$ python3 -q
>>> import numpy as np
>>> import numpy.linalg as la
>>> np.set_printoptions(suppress=True, linewidth=100)
>>> def rd(a):
...     return np.round(a, 2) + 0
... 
>>> E = np.array([[9.0, -4.0, 0.0, 0.0, 0.0],
...     [9.0, -6.0, 0.0, 0.0, 0.0],
...     [0.0, 0.0, 1.0, 3.0, 3.0],
...     [0.0, 0.0, 1.0, 1.0, 2.0],
...     [0.0, 0.0, 0.0, 0.0, 2.0]])
>>> E
array([[ 9., -4.,  0.,  0.,  0.],
       [ 9., -6.,  0.,  0.,  0.],
       [ 0.,  0.,  1.,  3.,  3.],
       [ 0.,  0.,  1.,  1.,  2.],
       [ 0.,  0.,  0.,  0.,  2.]])
>>> Q = E.astype(float).copy()
>>> for j in range(5):
...     Q[:, j] -= Q[:, :j] @ (Q[:, :j].T @ Q[:, j])
...     Q[:, j] /= la.norm(Q[:, j])
... 
>>> rd(Q.T @ Q)
array([[1., 0., 0., 0., 0.],
       [0., 1., 0., 0., 0.],
       [0., 0., 1., 0., 0.],
       [0., 0., 0., 1., 0.],
       [0., 0., 0., 0., 1.]])
>>> rd(Q)
array([[ 0.71,  0.71,  0.  ,  0.  ,  0.  ],
       [ 0.71, -0.71,  0.  ,  0.  ,  0.  ],
       [ 0.  ,  0.  ,  0.71,  0.71,  0.  ],
       [ 0.  ,  0.  ,  0.71, -0.71,  0.  ],
       [ 0.  ,  0.  ,  0.  ,  0.  ,  1.  ]])
>>> rd(la.det(E))
np.float64(72.0)
>>> np.flatnonzero(la.matrix_power((E != 0) + (E.T != 0) + np.eye(5), 5)[4])
array([2, 3, 4])
>>> E @ E
array([[ 45., -12.,   0.,   0.,   0.],
       [ 27.,   0.,   0.,   0.,   0.],
       [  0.,   0.,   4.,   6.,  15.],
       [  0.,   0.,   2.,   4.,   9.],
       [  0.,   0.,   0.,   0.,   4.]])
>>> X = np.load("layer10.npy")
>>> X
array([[0, 1, 0],
       [0, 0, 0],
       [0, 0, 2]])
>>> left, sig, Vt = la.svd(X)
>>> np.argmax(sig[:-1] / (sig[1:] + 1e-6)) + 1
np.int64(2)
>>> sig
array([2., 1., 0.])
>>> B = left[:, :2] @ np.diag(sig[:2]) @ Vt[:2]
>>> B
array([[0., 1., 0.],
       [0., 0., 0.],
       [0., 0., 2.]])
>>> mat = np.array([[0, 0, 0, 0, 1],
...     [0, 0, 1, 1, 0],
...     [0, 1, 0, 1, 0],
...     [0, 1, 1, 0, 0],
...     [1, 0, 0, 0, 0]])
>>> # splits into 2 blocks
>>> u, v = mat[2], mat[0]
>>> u @ v
np.int64(0)
>>> pr = (u @ v) / (u @ u) * u
>>> rd(la.norm(u + v) ** 2 + la.norm(u - v) ** 2)
np.float64(6.0)
>>> (v - pr) @ u
np.float64(0.0)
>>> np.outer(u, v)
array([[0, 0, 0, 0, 0],
       [0, 0, 0, 0, 1],
       [0, 0, 0, 0, 0],
       [0, 0, 0, 0, 1],
       [0, 0, 0, 0, 0]])
>>> v - pr
array([0., 0., 0., 0., 1.])
>>> ev, V = la.eig(mat)
>>> rd(ev)
array([ 1., -1., -1.,  2., -1.])
>>> rd(np.prod(ev))
np.float64(-2.0)
>>> rd(np.sort(la.eigvals(mat.T)))
array([-1., -1., -1.,  1.,  2.])
>>> rd(np.sort(la.eigvals(mat @ mat)))
array([1., 1., 1., 1., 4.])
>>> mat @ V[:, 0] - ev[0] * V[:, 0]
array([0., 0., 0., 0., 0.])
